% python3 -q
>>> import numpy as np
>>> from numpy import linalg as LA
>>> np.set_printoptions(precision=2, suppress=True, linewidth=100)
>>> F = np.load("case7.npy")
>>> print(F)
[[4 0 0 0]
 [0 0 0 0]
 [0 0 0 0]
 [0 0 0 0]]
>>> gram = F.T @ F
>>> print(np.trace(gram), (F ** 2).sum())
16 16
>>> print(LA.matrix_rank(gram))
1
>>> print(LA.eigvalsh(gram)[::-1])
[16.  0.  0.  0.]
>>> print(gram)
[[16  0  0  0]
 [ 0  0  0  0]
 [ 0  0  0  0]
 [ 0  0  0  0]]
>>> print(np.allclose(gram, gram.T))
True
>>> print((F @ F.T).shape)
(4, 4)
>>> print(LA.svd(F, compute_uv=False) ** 2)
[16.  0.  0.  0.]
>>> print(np.diag(gram))
[16  0  0  0]
>>> print(F @ LA.pinv(F) @ F)
[[4. 0. 0. 0.]
 [0. 0. 0. 0.]
 [0. 0. 0. 0.]
 [0. 0. 0. 0.]]
>>> print(np.allclose(F[:-1].T @ LA.lstsq(F[:-1].T, F[-1])[0], F[-1]))
True
>>> print(LA.lstsq(F[:-1].T, F[-1])[2])
1
>>> Uu, sv, VT = LA.svd(F)
>>> print(np.argmax(sv[:-1] / (sv[1:] + 1e-6)) + 1)
1
>>> M2 = Uu[:, :1] @ np.diag(sv[:1]) @ VT[:1]
>>> print(LA.matrix_rank(M2))
1
>>> print(LA.matrix_rank(F, rtol=0.05))
1
>>> print(np.abs(F - M2).max())
0.0
>>> vals, V = LA.eigh(F)
>>> print(V.T @ F @ V)
[[0. 0. 0. 0.]
 [0. 0. 0. 0.]
 [0. 0. 0. 0.]
 [0. 0. 0. 4.]]
>>> print(LA.svd(F, compute_uv=False))
[4. 0. 0. 0.]
>>> print(vals)
[0. 0. 0. 4.]
>>> print((vals > 1e-8).sum(), (vals < -1e-8).sum())
1 0
>>> print(LA.eigvalsh(F + -1 * np.eye(4)))
[-1. -1. -1.  3.]
>>> print(vals.sum(), np.trace(F))
4.0 4
>>> print(LA.eigvalsh(F @ F))
[ 0.  0.  0. 16.]
>>> print(V.T @ V)
[[1. 0. 0. 0.]
 [0. 1. 0. 0.]
 [0. 0. 1. 0.]
 [0. 0. 0. 1.]]
>>> feats = np.tril(np.array([[-1, -4, 3, 0], [-3, -1, 1, 3], [3, 1, 0, -3], [2, 2, 2, 5]]), -1) + np.eye(4, dtype=int)
>>> print(feats)
[[ 1  0  0  0]
 [-3  1  0  0]
 [ 3  1  1  0]
 [ 2  2  2  1]]
>>> # triangular
>>> x0 = np.array([0, 2, 0, 2])
>>> target = feats @ x0
>>> print(target)
[0 2 2 6]
>>> print(np.round(LA.solve(feats, feats[:, 0]), 2) + 0)
[1. 0. 0. 0.]
>>> print(LA.solve(feats, target + feats[:, 1]))
[-0.  3. -0.  2.]
>>> rng = np.random.default_rng(420625)
>>> lab = rng.permutation(4)
>>> print(lab)
[1 3 2 0]
>>> M2 = feats[lab][:, lab]
>>> print(np.diag(M2))
[1 1 1 1]
>>> print(M2)
[[ 1  0  0 -3]
 [ 2  1  2  2]
 [ 1  0  1  3]
 [ 0  0  0  1]]
>>> print(np.trace(M2))
4
>>> print(np.sort(np.abs(LA.eigvals(M2))))
[1. 1. 1. 1.]
>>> print(np.round(LA.det(feats.T), 2))
1.0
>>> print(np.round(LA.det(feats[::-1]), 2))
1.0
>>> M2 = np.array([[0, 2], [1, -2], [2, 2], [2, -2]])
>>> print(np.vstack([feats, M2.T]).shape)
(6, 4)
>>> print(M2.T @ feats.T)
[[ 0  1  3  8]
 [ 2 -8  6  2]]
>>> print(np.einsum("ij->j", feats))
[3 4 3 1]
>>> print(np.einsum("ik,kj->ji", feats, M2))
[[ 0  1  3  8]
 [ 2 -8  6  2]]
>>> print(np.round(LA.norm(feats[2] - feats[0]), 2))
2.45
>>> print(np.round(LA.norm(feats, "nuc"), 2))
8.64
>>> print(LA.norm(feats, axis=1))
[1.   3.16 3.32 3.61]
>>> M2 = np.array([[0, 0], [0, 0]])
>>> W2 = np.array([[-2, 3], [3, -2]])
>>> data = np.block([[M2, np.zeros((2, 2))], [np.zeros((2, 2)), W2]])
>>> print(data)
[[ 0.  0.  0.  0.]
 [ 0.  0.  0.  0.]
 [ 0.  0. -2.  3.]
 [ 0.  0.  3. -2.]]
>>> print(data @ LA.pinv(data) @ data)
[[ 0.  0.  0.  0.]
 [ 0.  0.  0.  0.]
 [ 0.  0. -2.  3.]
 [ 0.  0.  3. -2.]]
>>> print(round(LA.det(data), 2))
0.0
>>> print((data != 0).astype(int))
[[0 0 0 0]
 [0 0 0 0]
 [0 0 1 1]
 [0 0 1 1]]
>>> J = np.load("run2.npy")
>>> print(J)
[[ 21   0   1]
 [  2 -29  -2]
 [  1  -2  22]]
>>> print(np.sort(np.abs(LA.eigvals(J))))
[20.44 22.64 29.08]
>>> print(round(np.abs(LA.eigvals(J)).max(), 2))
29.08
>>> print(np.round(LA.det(J), 2))
-13457.0
>>> print(np.trace(J))
14
>>> print(J @ J)
[[442  -2  43]
 [-18 845  16]
 [ 39  14 489]]
>>> print(LA.matrix_power(J, 2))
[[442  -2  43]
 [-18 845  16]
 [ 39  14 489]]
>>> q, V = LA.qr(J[:, :2])[0], LA.qr(J[:, 2:])[0]
>>> sv = LA.svd(q.T @ V, compute_uv=False)
>>> print((sv > 0.9).sum())
0
>>> print(np.round(LA.norm(q @ q.T - V @ V.T, 2), 2))
1.0
>>> u, v = J[0], J[2]
>>> print(u @ u)
442
>>> print(u @ v)
43
>>> pr = (u @ v) / (u @ u) * u
>>> print(v - pr)
[-1.04 -2.   21.9 ]
>>> print(round(float((v - pr) @ u), 2))
0.0
>>> print(pr)
[2.04 0.   0.1 ]
>>> vals, V = LA.eig(J)
>>> print(round(float(np.prod(vals)), 2))
-13457.0
>>> print(np.round(J @ V[:, 0] - vals[0] * V[:, 0], 2) + 0)
[0. 0. 0.]
>>> print(np.sort(LA.eigvals(J @ J)))
[417.79 512.57 845.64]
>>> q = J.astype(float).copy()
>>> for j in range(3):
...     q[:, j] -= q[:, :j] @ (q[:, :j].T @ q[:, j])
...     q[:, j] /= LA.norm(q[:, j])
... 
>>> print(q)
[[ 0.99  0.1  -0.04]
 [ 0.09 -0.99 -0.07]
 [ 0.05 -0.06  1.  ]]
>>> print(np.round(q.T @ J, 2) + 0)
[[21.12 -2.84  1.85]
 [ 0.   28.93  0.67]
 [ 0.    0.   22.03]]
>>> K = np.loadtxt("m.csv", delimiter=",")
>>> print(K)
[[-3.  1. -3. -1.]
 [ 1. -1. -2.  2.]
 [ 2.  0. -1.  1.]
 [-2.  1. -2.  0.]]
>>> P = np.triu(np.array([[3, 2, 2, 0], [3, 0, 3, 2], [1, 1, 0, 2], [1, 1, 0, 2]]), 1) + np.eye(4)
>>> M2 = P @ K @ LA.inv(P)
>>> print(round(LA.det(M2), 2))
-12.0
>>> print(M2)
[[  3.  -7.   6.   7.]
 [  3.  -5.   0.  15.]
 [ -2.   6. -19.  27.]
 [ -2.   5. -13.  16.]]
>>> print(LA.matrix_rank(M2))
4
